$ python3 -q
>>> import numpy as np
>>> import numpy.linalg as la
>>> np.set_printoptions(precision=2, suppress=True, linewidth=120)
>>> feats = np.load("test6.npy")
>>> feats
array([[-1, -5,  5,  3, -5, -3,  5,  0],
       [-2,  0,  2, -2,  5,  5,  1, -2],
       [-1,  3, -4,  5,  3, -5,  1, -4],
       [-5, -4,  1,  3,  3,  4,  1,  5],
       [-1, -2,  5, -4,  5, -2, -2, -1]])
>>> u, r1 = feats[1], feats[2]
>>> u @ r1
np.int64(-17)
>>> p = (u @ r1) / (u @ u) * u
>>> round(float(la.norm(u + r1) ** 2 + la.norm(u - r1) ** 2), 2)
338.0
>>> U, sigma, VT = la.svd(feats, full_matrices=False)
>>> U.shape, sigma.shape, VT.shape
((5, 5), (5,), (5, 8))
>>> np.round(U.T @ U, 2) + 0
array([[1., 0., 0., 0., 0.],
       [0., 1., 0., 0., 0.],
       [0., 0., 1., 0., 0.],
       [0., 0., 0., 1., 0.],
       [0., 0., 0., 0., 1.]])
>>> sigma
array([12.51, 11.75,  9.03,  8.39,  4.85])
>>> np.allclose(U * sigma @ VT, feats)
True
>>> np.cumsum(sigma ** 2) / np.sum(sigma ** 2)
array([0.33, 0.63, 0.8 , 0.95, 1.  ])
>>> np.round(U.T @ feats @ VT.T, 2) + 0
array([[12.51,  0.  ,  0.  ,  0.  ,  0.  ],
       [ 0.  , 11.75,  0.  ,  0.  ,  0.  ],
       [ 0.  ,  0.  ,  9.03,  0.  ,  0.  ],
       [ 0.  ,  0.  ,  0.  ,  8.39,  0.  ],
       [ 0.  ,  0.  ,  0.  ,  0.  ,  4.85]])
>>> np.round(VT @ VT.T, 2) + 0
array([[1., 0., 0., 0., 0.],
       [0., 1., 0., 0., 0.],
       [0., 0., 1., 0., 0.],
       [0., 0., 0., 1., 0.],
       [0., 0., 0., 0., 1.]])
>>> vec = np.array([1, 1, -2, -4, -5, -2, 0, 5])
>>> (feats * vec).sum(axis=1)
array([  3, -43, -35, -21, -23])
>>> (feats @ vec).argmax()
np.int64(0)
>>> X = np.load("sample7.npy")
>>> X
array([[12, -4, -2,  4, 10, 10],
       [-4,  6,  7, -5, -3, -2],
       [-2,  7,  9, -6, -1,  0],
       [ 4, -5, -6,  6,  2,  3],
       [10, -3, -1,  2,  9,  8],
       [10, -2,  0,  3,  8,  9]])
>>> # symmetric, so the eigenvalues are real
>>> vals, evecs = la.eigh(X)
>>> vec = np.array([1, 9, -3, -7, -4, 5])
>>> np.round(evecs * np.abs(vals) @ evecs.T, 2) + 0
array([[12., -4., -2.,  4., 10., 10.],
       [-4.,  6.,  7., -5., -3., -2.],
       [-2.,  7.,  9., -6., -1.,  0.],
       [ 4., -5., -6.,  6.,  2.,  3.],
       [10., -3., -1.,  2.,  9.,  8.],
       [10., -2.,  0.,  3.,  8.,  9.]])
>>> np.abs(X).sum(axis=1).max(), np.round(np.abs(vals).max(), 2)
(np.int64(42), np.float64(32.71))
>>> (np.sign(evecs[:, -1].round(6)) == np.sign(evecs[0, -1].round(6))).astype(int)
array([1, 0, 0, 1, 1, 1])
>>> np.round(vec @ X @ vec / (vec @ vec), 2), round(vals[0], 2), round(vals[-1], 2)
(np.float64(4.09), np.float64(-0.0), np.float64(32.71))
>>> np.round(evecs * np.maximum(vals, 0) @ evecs.T, 2) + 0
array([[12., -4., -2.,  4., 10., 10.],
       [-4.,  6.,  7., -5., -3., -2.],
       [-2.,  7.,  9., -6., -1.,  0.],
       [ 4., -5., -6.,  6.,  2.,  3.],
       [10., -3., -1.,  2.,  9.,  8.],
       [10., -2.,  0.,  3.,  8.,  9.]])
>>> vec = np.array([0, 2, 2, 2, 0, 3])
>>> X @ np.ones(6)
array([30., -1.,  7.,  4., 25., 28.])
>>> X @ vec
array([26, 10, 20, -1, 20, 29])
>>> (X @ vec).argmax()
np.int64(5)
>>> la.norm(X @ vec) <= la.norm(X, 2) * la.norm(vec) + 1e-9
np.True_
>>> X @ (2 * vec)
array([52, 20, 40, -2, 40, 58])
>>> np.round(X @ la.pinv(X) @ X, 2) + 0
array([[12., -4., -2.,  4., 10., 10.],
       [-4.,  6.,  7., -5., -3., -2.],
       [-2.,  7.,  9., -6., -1.,  0.],
       [ 4., -5., -6.,  6.,  2.,  3.],
       [10., -3., -1.,  2.,  9.,  8.],
       [10., -2.,  0.,  3.,  8.,  9.]])
>>> np.unique(X.round(6), axis=0).shape
(6, 6)
>>> np.allclose(X[:-1].T @ la.lstsq(X[:-1].T, X[-1])[0], X[-1])
True
>>> rank = la.matrix_rank(X)
>>> rank
np.int64(3)
>>> N = la.svd(X)[2][rank:].T
>>> N.shape
(6, 3)
>>> [int(la.matrix_rank(X[:, :j + 1])) for j in range(6)]
[1, 2, 3, 3, 3, 3]
>>> np.round(X @ N, 2) + 0
array([[0., 0., 0.],
       [0., 0., 0.],
       [0., 0., 0.],
       [0., 0., 0.],
       [0., 0., 0.],
       [0., 0., 0.]])
>>> [int(la.matrix_rank(X[:i])) for i in range(1, len(X) + 1)]
[1, 2, 3, 3, 3, 3]
>>> mat = np.load("arr.npy")
>>> mat
array([[ 0,  0,  0,  0,  8, -8,  0,  0,  0],
       [ 0,  0,  5,  0,  0,  0,  0,  0,  0],
       [-1,  0,  6,  0,  0,  0,  0,  5,  6],
       [ 0,  0,  0, -1,  0,  5,  0,  0, -9],
       [ 0,  0,  0,  0,  0,  0, -7,  0, -2],
       [ 3,  3,  0,  0,  0,  0,  0,  0,  1]])
>>> rng = np.random.default_rng(929)
>>> out = mat + rng.integers(-2, 3, (6, 4)) @ rng.integers(-2, 3, (4, 9))
>>> out
array([[ 0, -2,  1, -4,  8, -9,  1,  0,  3],
       [ 0, -3,  6, -2, -5, -1,  3,  2,  1],
       [ 7,  3, 11, -6,  1, -1,  3, -1,  3],
       [ 0,  1,  4, -7,  1,  7,  2, -4, -9],
       [-6, -1, -2,  2,  1,  2, -9,  2,  0],
       [10,  6, -3,  4,  6, -4, -4, -1,  0]])
>>> out - mat
array([[ 0, -2,  1, -4,  0, -1,  1,  0,  3],
       [ 0, -3,  1, -2, -5, -1,  3,  2,  1],
       [ 8,  3,  5, -6,  1, -1,  3, -6, -3],
       [ 0,  1,  4, -6,  1,  2,  2, -4,  0],
       [-6, -1, -2,  2,  1,  2, -2,  2,  2],
       [ 7,  3, -3,  4,  6, -4, -4, -1, -1]])
>>> la.matrix_rank(out - mat, tol=1e-8)
np.int64(4)
